% python3 -q
>>> import numpy as np
>>> import numpy.linalg as la
>>> np.set_printoptions(precision=4, suppress=True, linewidth=140)
>>> def rd(a):
...     return np.round(a, 4) + 0
... 
>>> feats = np.loadtxt("out18.csv", delimiter=",")
>>> feats
array([[ 1.,  2., -1., -1.,  0.,  3.,  0., -2.,  0.,  1.,  2., -1.,  1.,  3.],
       [ 0.,  0.,  3.,  2., -1.,  3., -1., -3.,  1.,  2.,  2.,  3.,  0., -1.],
       [ 0.,  0.,  0.,  2.,  0.,  2., -1., -1., -3.,  3.,  1.,  0., -2.,  1.],
       [ 0.,  0.,  0.,  0.,  1.,  1.,  0.,  0.,  2.,  1., -2., -2.,  3.,  1.],
       [ 0.,  0.,  0.,  0., -2., -3., -2.,  3.,  0.,  0.,  3.,  0.,  0., -2.],
       [ 0.,  0.,  0.,  0.,  0.,  0.,  3., -1.,  3., -2., -1., -3., -1., -1.],
       [ 0.,  0.,  0.,  0.,  0.,  0.,  1.,  0., -3., -3., -3., -2., -3.,  2.],
       [ 0.,  0.,  0.,  0.,  0.,  0.,  0.,  2., -2., -3.,  2.,  2.,  3.,  1.],
       [ 0.,  0.,  0.,  0.,  0.,  0.,  0.,  0.,  1.,  3., -1., -3.,  2., -1.],
       [ 0.,  0.,  0.,  0.,  0.,  0.,  0.,  0.,  0.,  3.,  2.,  1.,  1., -1.],
       [ 0.,  0.,  0.,  0.,  0.,  0.,  0.,  0.,  0.,  0., -1.,  1.,  1.,  2.],
       [ 0.,  0.,  0.,  0.,  0.,  0.,  0.,  0.,  0.,  0.,  0.,  3.,  3.,  2.],
       [ 0.,  0.,  0.,  0.,  0.,  0.,  0.,  0.,  0.,  0.,  0.,  0.,  3., -1.],
       [ 0.,  0.,  0.,  0.,  0.,  0.,  0.,  0.,  0.,  0.,  0.,  0.,  0.,  2.]])
>>> U, s, vt = la.svd(feats)
>>> vecs = vt[:(s > 1e-8).sum()]
>>> rng = np.random.default_rng(602)
>>> vec = feats[2] + 2 * feats[10] + rng.integers(2) * np.eye(14)[13]
>>> vec
array([ 0.,  0.,  0.,  2.,  0.,  2., -1., -1., -3.,  3., -1.,  2.,  0.,  5.])
>>> rd(la.norm(vec - vecs.T @ vecs @ vec))
np.float64(0.0)
>>> np.allclose(vecs.T @ vecs @ vec, vec)
True
>>> F = np.load("case15.npy")
>>> F
array([[0, 1, 3, 2],
       [3, 3, 3, 3],
       [0, 0, 0, 0],
       [0, 1, 3, 2],
       [0, 1, 3, 2],
       [0, 0, 3, 3],
       [0, 0, 0, 0],
       [3, 3, 3, 3],
       [0, 0, 0, 0],
       [3, 4, 6, 5],
       [0, 2, 2, 0],
       [3, 5, 5, 3],
       [0, 1, 3, 2],
       [3, 3, 3, 3],
       [0, 3, 5, 2],
       [0, 2, 2, 0],
       [0, 1, 3, 2],
       [0, 0, 0, 0],
       [0, 0, 3, 3],
       [0, 0, 0, 0],
       [0, 1, 3, 2],
       [3, 4, 6, 5],
       [0, 0, 0, 0],
       [0, 2, 2, 0],
       [0, 0, 0, 0],
       [3, 3, 3, 3],
       [0, 0, 0, 0],
       [0, 0, 0, 0],
       [3, 4, 6, 5],
       [0, 3, 5, 2],
       [0, 0, 0, 0],
       [0, 0, 0, 0],
       [0, 2, 5, 3],
       [0, 1, 6, 5]])
>>> # null space of dimension 1
>>> rd(np.sort(np.abs(la.eigvals(feats))))
array([0., 0., 0., 0., 1., 1., 1., 1., 2., 2., 2., 3., 3., 3.])
>>> assert feats == feats.T
Traceback (most recent call last):
  File "<python-input-17>", line 1, in <module>
    assert feats == feats.T
           ^^^^^^^^^^^^^^^^
ValueError: The truth value of an array with more than one element is ambiguous. Use a.any() or a.all()
>>> rd(np.abs(la.eigvals(feats)).max())
np.float64(3.0)
>>> U, s, vt = la.svd(F)
>>> np.argmax(s[:-1] / (s[1:] + 1e-6)) + 1
np.int64(3)
>>> rd(s)
array([26.8221,  6.9147,  4.7708,  0.    ])
>>> out = U[:, :3] @ np.diag(s[:3]) @ vt[:3]
>>> rd(np.abs(F - out).max())
np.float64(0.0)
>>> la.matrix_rank(out)
np.int64(3)
>>> rd(la.norm(F - out) / la.norm(F))
np.float64(0.0)
>>> dist = la.norm(F[:, None] - F[None], axis=-1)
>>> rd(dist[:5, :5])
array([[0.    , 3.7417, 3.7417, 0.    , 0.    ],
       [3.7417, 0.    , 6.    , 3.7417, 3.7417],
       [3.7417, 6.    , 0.    , 3.7417, 3.7417],
       [0.    , 3.7417, 3.7417, 0.    , 0.    ],
       [0.    , 3.7417, 3.7417, 0.    , 0.    ]])
>>> dist.mean(axis=1).argmax()
np.int64(9)
>>> rd(dist[0])
array([0.    , 3.7417, 3.7417, 0.    , 0.    , 1.4142, 3.7417, 3.7417, 3.7417, 6.    , 2.4495, 5.4772, 0.    , 3.7417, 2.8284, 2.4495,
       0.    , 3.7417, 1.4142, 3.7417, 0.    , 6.    , 3.7417, 2.4495, 3.7417, 3.7417, 3.7417, 3.7417, 6.    , 2.8284, 3.7417, 3.7417,
       2.4495, 4.2426])
>>> (dist + 1e9 * np.eye(34)).round(6).argmin(axis=1)
array([ 3,  7,  6,  0,  0, 18,  2,  1,  2, 21, 15,  9,  0,  1, 29, 10,  0,  2,  5,  2,  0,  9,  2, 10,  2,  1,  2,  2,  9, 14,  2,  2, 14,
       32])
>>> la.matrix_rank(dist ** 2)
np.int64(5)
>>> mat = np.load("dump.npy")
>>> mat
array([[ 0.64,  0.98,  0.09,  1.23, -1.52, -3.06, -0.84, -0.53,  0.6 ,  0.52,  1.33, -1.19],
       [ 2.13,  1.62, -0.3 , -1.83, -0.3 ,  0.06,  0.48, -0.6 , -0.12, -1.05,  0.57,  0.42],
       [ 2.33,  3.22,  1.9 , -0.39, -1.5 , -3.3 ,  0.96, -2.4 ,  0.84, -1.25,  0.97, -0.42],
       [-5.19, -4.64, -0.51,  4.06,  0.98,  0.88, -1.72,  2.37, -0.08,  2.87, -1.24, -0.91],
       [-2.54, -1.18,  2.06,  1.86,  0.72,  0.  ,  0.72, -0.42,  0.36,  0.38, -1.48,  0.  ],
       [ 4.41,  4.88,  1.68, -1.99, -1.94, -3.58,  1.36, -3.06,  0.8 , -2.21,  1.63, -0.14],
       [ 5.9 ,  5.79,  1.48, -4.27, -1.34, -1.84,  2.32, -3.36,  0.38, -3.46,  1.34,  0.91],
       [-1.82, -0.69,  1.53,  1.9 ,  0.06, -0.98,  0.2 , -0.41,  0.46,  0.54, -0.69, -0.42],
       [ 1.02,  1.64,  1.57, -0.73, -0.16, -0.7 ,  1.24, -1.49,  0.32, -1.14, -0.21,  0.35],
       [-1.82, -2.08, -1.05,  1.29,  0.4 ,  0.78, -1.08,  1.45, -0.24,  1.3 , -0.23, -0.35],
       [-0.89, -3.22, -3.97, -1.68,  1.86,  5.28, -1.32,  3.39, -1.56,  0.89, -0.52,  1.05]])
>>> # rank 3
>>> mat.shape
(11, 12)
>>> rd(la.norm(mat))
np.float64(22.6207)
>>> rd(mat.sum(axis=0))
array([ 4.17,  6.32,  4.48, -0.55, -2.74, -6.46,  2.32, -5.06,  1.76, -2.61,  1.47, -0.7 ])
>>> rd(mat.sum(axis=1))
array([-1.75,  1.08,  0.96, -3.13,  0.48,  1.84,  3.85, -0.32,  1.71, -1.63, -0.69])
>>> la.matrix_rank(mat)
np.int64(3)
>>> rd(la.svd(mat, compute_uv=False))
array([19.9821,  9.5747,  4.5535,  0.    ,  0.    ,  0.    ,  0.    ,  0.    ,  0.    ,  0.    ,  0.    ])
>>> np.unravel_index(np.abs(mat).argmax(), mat.shape)
(np.int64(6), np.int64(0))
>>> np.count_nonzero(mat)
np.int64(130)
>>> rd(mat.mean(axis=0))
array([ 0.3791,  0.5745,  0.4073, -0.05  , -0.2491, -0.5873,  0.2109, -0.46  ,  0.16  , -0.2373,  0.1336, -0.0636])
